$ python3 -q
>>> import numpy as np
>>> np.set_printoptions(precision=2, suppress=True, linewidth=120, legacy="1.25")
>>> rd = lambda a: np.round(a, 2) + 0
>>> arr = np.load("block14.npy")
>>> arr
array([[ 0.,  0., -3., -2., -3., -8., -6.,  2., -3.,  1.,  7., -7.,  0.],
       [ 0.,  0., -2., -3.,  8., -6.,  2., -6., -2., -6., -9., -3.,  0.],
       [-3., -2.,  0.,  0.,  0.,  0.,  0.,  0.,  0.,  0.,  0.,  0.,  0.],
       [-2., -3.,  0.,  0.,  0.,  0.,  0.,  0.,  0.,  0.,  0.,  0.,  0.],
       [-3.,  8.,  0.,  0.,  0.,  0.,  0.,  0.,  0.,  0.,  0.,  0.,  0.],
       [-8., -6.,  0.,  0.,  0.,  0.,  0.,  0.,  0.,  0.,  0.,  0.,  0.],
       [-6.,  2.,  0.,  0.,  0.,  0.,  0.,  0.,  0.,  0.,  0.,  0.,  0.],
       [ 2., -6.,  0.,  0.,  0.,  0.,  0.,  0.,  0.,  0.,  0.,  0.,  0.],
       [-3., -2.,  0.,  0.,  0.,  0.,  0.,  0.,  0.,  0.,  0.,  0.,  0.],
       [ 1., -6.,  0.,  0.,  0.,  0.,  0.,  0.,  0.,  0.,  0.,  0.,  0.],
       [ 7., -9.,  0.,  0.,  0.,  0.,  0.,  0.,  0.,  0.,  0.,  0.,  0.],
       [-7., -3.,  0.,  0.,  0.,  0.,  0.,  0.,  0.,  0.,  0.,  0.,  0.],
       [ 0.,  0.,  0.,  0.,  0.,  0.,  0.,  0.,  0.,  0.,  0.,  0.,  0.]])
>>> r = np.linalg.matrix_rank(arr)
>>> r
4
>>> ns = np.linalg.svd(arr)[2][r:].T
>>> [int(np.linalg.matrix_rank(arr[:i])) for i in range(1, len(arr) + 1)]
[1, 2, 3, 4, 4, 4, 4, 4, 4, 4, 4, 4, 4]
>>> [int(np.linalg.matrix_rank(arr[:, :j + 1])) for j in range(13)]
[1, 2, 3, 4, 4, 4, 4, 4, 4, 4, 4, 4, 4]
>>> ns.shape
(13, 9)
>>> np.allclose(arr @ ns, 0)
True
>>> np.linalg.matrix_rank(arr.T @ arr), np.linalg.matrix_rank(arr @ arr.T)
(4, 4)
>>> data = np.load("x.npy")
>>> data
array([[-1,  2,  0,  0,  0,  0],
       [-2,  2,  0,  0,  0,  0],
       [ 1, -1,  0,  0,  0,  0],
       [ 0,  0, -1,  2,  0,  0],
       [ 0,  0, -2,  2,  0,  0],
       [ 0,  0,  1, -1,  0,  0],
       [ 0,  0,  0,  0, -1,  2],
       [ 0,  0,  0,  0, -2,  2],
       [ 0,  0,  0,  0,  1, -1]])
>>> M2 = np.c_[data[:, :3] @ np.array([[-7, -5, 7], [5, 1, -5], [0, 2, 5]]), np.array([2, 1, -1, 1, 1, 0, 1, -1, -3])]
>>> M2
array([[ 17,   7, -17,   2],
       [ 24,  12, -24,   1],
       [-12,  -6,  12,  -1],
       [  0,  -2,  -5,   1],
       [  0,  -4, -10,   1],
       [  0,   2,   5,   0],
       [  0,   0,   0,   1],
       [  0,   0,   0,  -1],
       [  0,   0,   0,  -3]])
>>> rd(np.linalg.norm(M2 - data @ np.linalg.lstsq(data, M2)[0], axis=0))
array([0.  , 0.  , 0.  , 3.19])
>>> rd(np.linalg.lstsq(data, M2[:, 0])[0])
array([-7.,  5.,  0.,  0.,  0.,  0.])
>>> u, g = data[3], data[7]
>>> u @ u
5
>>> pr = (u @ g) / (u @ u) * u
>>> g - pr
array([ 0.,  0.,  0.,  0., -2.,  2.])
>>> (g - pr) @ u
0.0
>>> rd(np.linalg.norm(u + g) ** 2 + np.linalg.norm(u - g) ** 2)
26.0
>>> def softmax(z):
...     e = np.exp(z - z.max(axis=-1, keepdims=True))
...     return e / e.sum(axis=-1, keepdims=True)
... 
>>> rd(softmax(data[5] + -2))
array([0.14, 0.14, 0.38, 0.05, 0.14, 0.14])
>>> rd(softmax(10 * data[5]))
array([0., 0., 1., 0., 0., 0.])
>>> rd(softmax(data[5]))
array([0.14, 0.14, 0.38, 0.05, 0.14, 0.14])
>>> att = data @ data.T / np.sqrt(6)
>>> softmax(att).round(6).argmax(axis=1)
array([1, 1, 2, 4, 4, 5, 7, 7, 8])
>>> ang = np.radians(180)
>>> r_ = np.eye(6)
>>> r_[5, 5] = r_[0, 0] = np.cos(ang)
>>> r_[5, 0], r_[0, 5] = -np.sin(ang), np.sin(ang)
>>> rd(r_)
array([[-1.,  0.,  0.,  0.,  0.,  0.],
       [ 0.,  1.,  0.,  0.,  0.,  0.],
       [ 0.,  0.,  1.,  0.,  0.,  0.],
       [ 0.,  0.,  0.,  1.,  0.,  0.],
       [ 0.,  0.,  0.,  0.,  1.,  0.],
       [ 0.,  0.,  0.,  0.,  0., -1.]])
>>> M2 = data @ r_.T
>>> rd(M2)
array([[ 1.,  2.,  0.,  0.,  0.,  0.],
       [ 2.,  2.,  0.,  0.,  0.,  0.],
       [-1., -1.,  0.,  0.,  0.,  0.],
       [ 0.,  0., -1.,  2.,  0.,  0.],
       [ 0.,  0., -2.,  2.,  0.,  0.],
       [ 0.,  0.,  1., -1.,  0.,  0.],
       [ 0.,  0.,  0.,  0., -1., -2.],
       [ 0.,  0.,  0.,  0., -2., -2.],
       [ 0.,  0.,  0.,  0.,  1.,  1.]])
>>> np.abs(M2 - data).max(axis=0)
array([4., 0., 0., 0., 0., 4.])
>>> rd(np.linalg.svd(data, compute_uv=False)), rd(np.linalg.svd(M2, compute_uv=False))
(array([3.83, 3.83, 3.83, 0.58, 0.58, 0.58]), array([3.83, 3.83, 3.83, 0.58, 0.58, 0.58]))
>>> gram = data.T @ data
>>> rd(np.linalg.svd(data, compute_uv=False) ** 2)
array([14.66, 14.66, 14.66,  0.34,  0.34,  0.34])
>>> rd(np.linalg.eigvalsh(gram)[::-1])
array([14.66, 14.66, 14.66,  0.34,  0.34,  0.34])
>>> (data @ data.T).shape
(9, 9)
>>> np.linalg.matrix_rank(gram)
6
>>> E = np.loadtxt("out16.csv", delimiter=",")
>>> E
array([[ 0.8,  0.2, -1.3,  0. , -0.6,  2.1, -0.6, -0.9],
       [-0.7, -1.3, -0.8,  0.9, -0.3, -0.7, -0.7, -0.2],
       [-1.1, -1.7, -0.1,  1.5, -1.3, -0.7, -0.6,  0.2],
       [-0.9,  0.7,  0.6, -0.3, -1.1,  1. , -0.4,  1. ],
       [ 0.1,  0.2, -1.2, -0.3,  0.3, -0.3, -0.2, -1.5],
       [-0.3, -0.6,  0.4, -0.4,  1.9, -0.4,  0.5,  0.6],
       [-0.4,  0.7,  1.3, -0.1,  1.1, -1.3,  0. ,  0.3],
       [ 0.5,  0.4,  0.2,  1.5, -0.1, -2.4,  0.7, -0.3],
       [ 0.2,  0.5,  0.8,  1.9,  0.2,  0.3, -1.5, -1.1],
       [-0.8, -1.3,  0. , -0.1, -0.3, -0.9, -0.8, -1.9]])
>>> hat = data @ np.linalg.solve(data.T @ data, data.T)
>>> rd(hat)
array([[ 1. ,  0. ,  0. ,  0. ,  0. ,  0. ,  0. ,  0. ,  0. ],
       [ 0. ,  0.8, -0.4,  0. ,  0. ,  0. ,  0. ,  0. ,  0. ],
       [ 0. , -0.4,  0.2,  0. ,  0. ,  0. ,  0. ,  0. ,  0. ],
       [ 0. ,  0. ,  0. ,  1. ,  0. ,  0. ,  0. ,  0. ,  0. ],
       [ 0. ,  0. ,  0. ,  0. ,  0.8, -0.4,  0. ,  0. ,  0. ],
       [ 0. ,  0. ,  0. ,  0. , -0.4,  0.2,  0. ,  0. ,  0. ],
       [ 0. ,  0. ,  0. ,  0. ,  0. ,  0. ,  1. ,  0. ,  0. ],
       [ 0. ,  0. ,  0. ,  0. ,  0. ,  0. ,  0. ,  0.8, -0.4],
       [ 0. ,  0. ,  0. ,  0. ,  0. ,  0. ,  0. , -0.4,  0.2]])
>>> rd(hat @ data[:, 1])
array([ 2.,  2., -1.,  0.,  0.,  0.,  0.,  0.,  0.])
>>> np.linalg.matrix_rank(np.eye(9) - hat)
3
>>> rd(np.trace(hat))
6.0
>>> hat = E @ np.linalg.solve(E.T @ E, E.T)
>>> rd(np.trace(hat))
8.0
>>> np.linalg.matrix_rank(np.eye(10) - hat)
2
>>> rd(np.diag(hat))
array([0.52, 0.84, 0.7 , 0.87, 0.86, 0.93, 0.59, 0.85, 0.94, 0.91])
>>> rd(np.linalg.eigvalsh(hat))
array([0., 0., 1., 1., 1., 1., 1., 1., 1., 1.])
>>> W = np.array([[-3, 1, 0],
...     [3, 1, -2],
...     [-1, -3, -3],
...     [-2, -3, -1],
...     [-1, 2, -3],
...     [-3, 3, 0],
...     [2, -3, 1],
...     [-2, 2, -1]])
>>> beta = np.array([1, 0, 1])
>>> hid = np.maximum(E @ W + beta, 0)
>>> rd(hid)
array([[ 0. , 10. ,  6.6],
       [ 0. ,  0. ,  5.5],
       [ 0. ,  0. ,  6.3],
       [ 1.1,  2.9,  0. ],
       [ 6.3,  2.1,  4.9],
       [ 0. ,  1.4,  0. ],
       [ 5.4,  0. ,  0. ],
       [ 6.8,  0. ,  0. ],
       [ 0. ,  0. ,  0. ],
       [ 4.9,  0. ,  5.7]])
>>> (hid > 0).mean(axis=0)
array([0.5, 0.4, 0.6])
>>> W2 = np.array([[2, 6], [-7, -4], [-2, 7]])
>>> (hid @ W2).round(6).argmax(axis=1)
array([1, 1, 1, 1, 1, 1, 1, 1, 0, 1])
>>> W @ W2
array([[-13, -22],
       [  3,   0],
       [ 25, -15],
       [ 19,  -7],
       [-10, -35],
       [-27, -30],
       [ 23,  31],
       [-16, -27]])
>>> u = np.array([1, 2])
>>> rd(np.cross(E[1, :3], E[9, :3]))
array([-1.04,  0.64, -0.13])
>>> rd(np.convolve(E[1], u))
array([-0.7, -2.7, -3.4, -0.7,  1.5, -1.3, -2.1, -1.6, -0.4])
>>> vec = np.array([4, -3, -1, -2, 7, 0, -2, -8])
>>> y = E @ vec
>>> rd(np.linalg.solve(E.T @ E, E.T @ y))
array([ 4., -3., -1., -2.,  7.,  0., -2., -8.])
>>> rd(np.linalg.pinv(E) @ E)
array([[1., 0., 0., 0., 0., 0., 0., 0.],
       [0., 1., 0., 0., 0., 0., 0., 0.],
       [0., 0., 1., 0., 0., 0., 0., 0.],
       [0., 0., 0., 1., 0., 0., 0., 0.],
       [0., 0., 0., 0., 1., 0., 0., 0.],
       [0., 0., 0., 0., 0., 1., 0., 0.],
       [0., 0., 0., 0., 0., 0., 1., 0.],
       [0., 0., 0., 0., 0., 0., 0., 1.]])
>>> rd(y)
array([  8.1,   1. , -11.7, -20.6,  16.1,   8.5,   0.5,  -2.1,   7.9,  15.6])
>>> rd(np.linalg.lstsq(E, y)[0])
array([ 4., -3., -1., -2.,  7.,  0., -2., -8.])
>>> try:
...     np.linalg.solve(E, y)
... except np.linalg.LinAlgError as e:
...     print("failed:", e)
... 
failed: Last 2 dimensions of the array must be square
>>> rng = np.random.default_rng(79)
>>> y = y + 0.3 * rng.normal(size=10)
>>> rd(y)
array([  8.29,   0.78, -11.58, -20.76,  16.49,   8.5 ,  -0.05,  -1.93,   7.72,  15.8 ])
>>> beta, *_ = np.linalg.lstsq(E, y)
>>> rd(np.linalg.norm(y - E @ beta))
0.14
>>> rd(beta)
array([ 3.41, -2.96, -1.01, -1.62,  7.  ,  0.41, -0.94, -8.56])
>>> [round(float(np.linalg.norm(np.linalg.solve(E.T @ E + lam * np.eye(8), E.T @ y))), 2) for lam in (0, 1, 10, 100)]
[12.14, 10.66, 5.63, 1.02]
>>> mat = np.loadtxt("case2.csv", delimiter=",")
>>> mat
array([[  41.79,  -59.18, -101.22,  -98.95,  180.9 ,  160.  , -121.54,  -80.63,  180.14, -139.55],
       [  39.39,  -57.94, -101.17, -101.4 ,  179.99,  159.22, -120.77,  -78.17,  178.52, -141.07],
       [  39.59,  -59.46, -100.29, -101.1 ,  178.68,  160.74, -119.21,  -80.2 ,  181.32, -140.55],
       [  39.42,  -61.73, -100.12,  -99.36,  177.93,  158.57, -119.81,  -80.27,  179.9 , -140.69],
       [  39.9 ,  -61.29, -101.3 , -101.09,  180.49,  160.4 , -119.36,  -79.76,  181.57, -140.16],
       [  39.99,  -59.41,  -99.8 , -101.68,  179.3 ,  158.94, -117.73,  -79.83,  179.2 , -139.39],
       [  39.06,  -59.75, -100.38, -100.15,  179.01,  159.01, -119.97,  -80.13,  180.58, -142.84],
       [  37.86,  -60.21,  -98.5 , -101.44,  179.83,  160.04, -120.52,  -79.73,  177.42, -142.48],
       [  39.01,  -59.08,  -99.81,  -99.04,  179.97,  160.92, -119.75,  -81.06,  181.09, -139.86],
       [  40.13,  -59.79, -100.8 ,  -99.7 ,  180.89,  159.95, -123.22,  -80.39,  181.39, -140.47]])
>>> vec = np.array([2, 2, 1, 0, 3, 0, 1, 2, 1, 1])
>>> rd((mat * vec).sum(axis=1))
array([164.49, 162.04, 157.17, 147.91, 159.92, 161.68, 152.78, 151.25, 159.32, 159.47])
>>> np.linalg.norm(mat @ vec) <= np.linalg.norm(mat, 2) * np.linalg.norm(vec) + 1e-9
True
>>> rd(mat @ vec)
array([164.49, 162.04, 157.17, 147.91, 159.92, 161.68, 152.78, 151.25, 159.32, 159.47])
>>> rd(mat @ np.ones(10))
array([-38.24, -43.4 , -40.48, -46.16, -40.6 , -40.41, -45.56, -47.73, -37.61, -42.01])
